$ ipython --no-banner

In [1]: import numpy as np

In [2]: np.set_printoptions(precision=2, suppress=True, linewidth=100, floatmode="fixed")

In [3]: def rd(a):
   ...:     return np.round(a, 2) + 0
   ...: 

In [4]: X = np.abs(np.array([[2, -3, -3, 2], [-3, 0, -1, 2], [-1, 1, -1, 0], [-2, -1, 0, -1]])) + np.eye(4)

In [5]: X = X / X.sum(axis=1, keepdims=True)

In [6]: print(rd(X))
[[0.27 0.27 0.27 0.18]
 [0.43 0.14 0.14 0.29]
 [0.25 0.25 0.50 0.00]
 [0.40 0.20 0.00 0.40]]

In [7]: # null space of dimension 1

In [8]: Uu, sv, VT = np.linalg.svd(X)

In [9]: vecs = VT[:(sv > 1e-8).sum()]

In [10]: rng = np.random.default_rng(45)

In [11]: x = X[2] + -1 * X[1] + rng.integers(2) * np.eye(4)[2]

In [12]: print(rd(x))
[-0.18  0.11  1.36 -0.29]

In [13]: print(rd(vecs.T @ vecs))
[[ 0.81 -0.19  0.19  0.29]
 [-0.19  0.81  0.19  0.29]
 [ 0.19  0.19  0.81 -0.29]
 [ 0.29  0.29 -0.29  0.57]]

In [14]: m1 = np.load("x.npy")

In [15]: print(rd(m1))
[[0.01 0.04 0.07 0.07 0.04]
 [0.04 0.13 0.22 0.22 0.13]
 [0.07 0.22 0.36 0.36 0.22]
 [0.07 0.22 0.36 0.36 0.22]
 [0.04 0.13 0.22 0.22 0.13]]

In [16]: # rank 1

In [17]: print(rd(np.poly(m1)))
[ 1.00 -1.00  0.00  0.00  0.00  0.00]

In [18]: print(rd(np.linalg.eigvals(m1).sum().real))
1.0

In [19]: print(np.einsum("ii->", m1))
1.0

In [20]: u = np.array([0, -3, -7])

In [21]: print(rd(np.array([np.convolve(row, u, "same") for row in m1])))
[[-0.04 -0.23 -0.52 -0.72 -0.64]
 [-0.13 -0.70 -1.57 -2.17 -1.91]
 [-0.22 -1.16 -2.61 -3.62 -3.19]
 [-0.22 -1.16 -2.61 -3.62 -3.19]
 [-0.13 -0.70 -1.57 -2.17 -1.91]]

In [22]: print(rd(np.convolve(m1[1], u)))
[ 0.00 -0.13 -0.70 -1.57 -2.17 -1.91 -0.91]

In [23]: print([round(float(x), 2) for x in np.linalg.svd(m1, compute_uv=False)[:3]])
[1.0, 0.0, 0.0]

In [24]: print(rd(np.linalg.norm(m1, 2) / np.linalg.norm(m1)))
1.0

In [25]: print(rd((m1 + m1.T) / 2))
[[0.01 0.04 0.07 0.07 0.04]
 [0.04 0.13 0.22 0.22 0.13]
 [0.07 0.22 0.36 0.36 0.22]
 [0.07 0.22 0.36 0.36 0.22]
 [0.04 0.13 0.22 0.22 0.13]]

In [26]: np.linalg.determinant(m1)
Traceback (most recent call last):
  Cell In[26], line 1
    np.linalg.determinant(m1)
AttributeError: module 'numpy.linalg' has no attribute 'determinant'


In [27]: print(rd(np.abs(np.linalg.eigvals(m1)).max()))
1.0

In [28]: hat = np.triu(np.array([[2, 0, -2, -1, 0],
    ...:     [-1, -2, 1, -2, 0],
    ...:     [1, -1, 1, 1, 2],
    ...:     [2, -1, -1, 0, -2],
    ...:     [2, 1, 1, 1, 1]]), 1) + np.eye(5)

In [29]: out = hat @ m1 @ np.linalg.inv(hat)

In [30]: print(np.linalg.matrix_rank(out))
1

In [31]: F = np.load("m.npy")

In [32]: print(F)
[[ 2.22  1.05  3.23 -2.12]
 [-0.83 -0.42 -1.27  0.95]
 [ 1.27  0.63  1.97 -1.22]
 [ 2.83  1.52  4.20 -2.76]
 [ 0.57  0.35  0.82 -0.69]
 [-3.78 -1.91 -5.83  3.88]
 [ 4.10  2.08  6.21 -4.12]
 [-0.17 -0.02 -0.26  0.21]
 [ 2.20  1.10  3.37 -2.28]
 [ 0.60  0.32  0.97 -0.62]
 [-1.81 -0.89 -2.90  1.89]
 [-3.12 -1.53 -4.77  3.10]
 [-0.44 -0.25 -0.68  0.44]
 [ 2.32  1.16  3.49 -2.32]
 [-3.29 -1.71 -4.95  3.31]
 [ 0.81  0.38  1.09 -0.66]
 [ 0.09 -0.02  0.12 -0.12]
 [-1.96 -1.03 -2.86  1.86]
 [-4.91 -2.48 -7.27  4.90]
 [-0.11 -0.04 -0.11  0.09]
 [-2.35 -1.20 -3.57  2.37]
 [ 1.02  0.60  1.53 -1.07]
 [-0.27 -0.18 -0.44  0.36]
 [-4.83 -2.33 -7.15  4.73]
 [ 0.26  0.05  0.31 -0.15]]

In [33]: gram = F.T @ F

In [34]: print((F @ F.T).shape)
(25, 25)

In [35]: print(np.linalg.matrix_rank(gram))
4

In [36]: print(rd(np.trace(gram)), rd((F ** 2).sum()))
631.22 631.22

In [37]: cen = (F - F.mean(axis=0)) / F.std(axis=0)

In [38]: print(rd(cen.std(axis=0)))
[1.00 1.00 1.00 1.00]

In [39]: print(np.argwhere(np.abs(cen) > 2))
[]

In [40]: c = np.linalg.lstsq(np.delete(cen, 0, axis=1), cen[:, 0])[0]

In [41]: print(rd(1 - np.var(cen[:, 0] - np.delete(cen, 0, axis=1) @ c)))
1.0

In [42]: print(rd(c))
[0.17 0.89 0.06]

In [43]: x = np.array([0, 1, 6, 3])

In [44]: rhs = F @ x

In [45]: print(rd(np.linalg.solve(F.T @ F, F.T @ rhs)))
[0.00 1.00 6.00 3.00]

In [46]: rhs = rhs + 0.05 * rng.normal(size=25)

In [47]: print(rd(rhs))
[ 14.04  -5.18   8.83  18.43   3.21 -25.22  27.01  -0.99  14.50   4.28 -12.65 -20.88  -3.02  15.09
 -21.55   4.94   0.38 -12.62 -31.36  -0.45 -15.56   6.49  -1.78 -30.97   1.45]

In [48]: c, *_ = np.linalg.lstsq(F, rhs)

In [49]: print(rd(np.linalg.norm(rhs - F @ c)))
0.18

In [50]: print(rd(c))
[-0.27  1.02  6.19  3.02]

In [51]: J = np.load("block10.npy")

In [52]: print(J)
[[0 1 0 1 0]
 [1 0 0 1 0]
 [0 0 0 0 0]
 [1 1 0 0 0]
 [0 0 0 0 0]]

In [53]: Uu, sv, VT = np.linalg.svd(J)

In [54]: vecs = VT[:(sv > 1e-8).sum()]

In [55]: x = J[0] + 3 * J[1] + rng.integers(2) * np.eye(5)[4]

In [56]: print(x)
[3.00 1.00 0.00 4.00 1.00]

In [57]: print(np.allclose(vecs.T @ vecs @ x, x))
False

In [58]: print(rd(np.diag(vecs.T @ vecs)))
[1.00 1.00 0.00 1.00 0.00]

In [59]: w, vecs = np.linalg.eigh(J)

In [60]: x = np.array([1, 1, -2, -1, -1])

In [61]: print(x @ J @ x / (x @ x), rd(w[0]), rd(w[-1]))
-0.25 -1.0 2.0

In [62]: print(rd(vecs * np.maximum(w, 0) @ vecs.T))
[[0.67 0.67 0.00 0.67 0.00]
 [0.67 0.67 0.00 0.67 0.00]
 [0.00 0.00 0.00 0.00 0.00]
 [0.67 0.67 0.00 0.67 0.00]
 [0.00 0.00 0.00 0.00 0.00]]

In [63]: print(rd(vecs * np.abs(w) @ vecs.T))
[[1.33 0.33 0.00 0.33 0.00]
 [0.33 1.33 0.00 0.33 0.00]
 [0.00 0.00 0.00 0.00 0.00]
 [0.33 0.33 0.00 1.33 0.00]
 [0.00 0.00 0.00 0.00 0.00]]
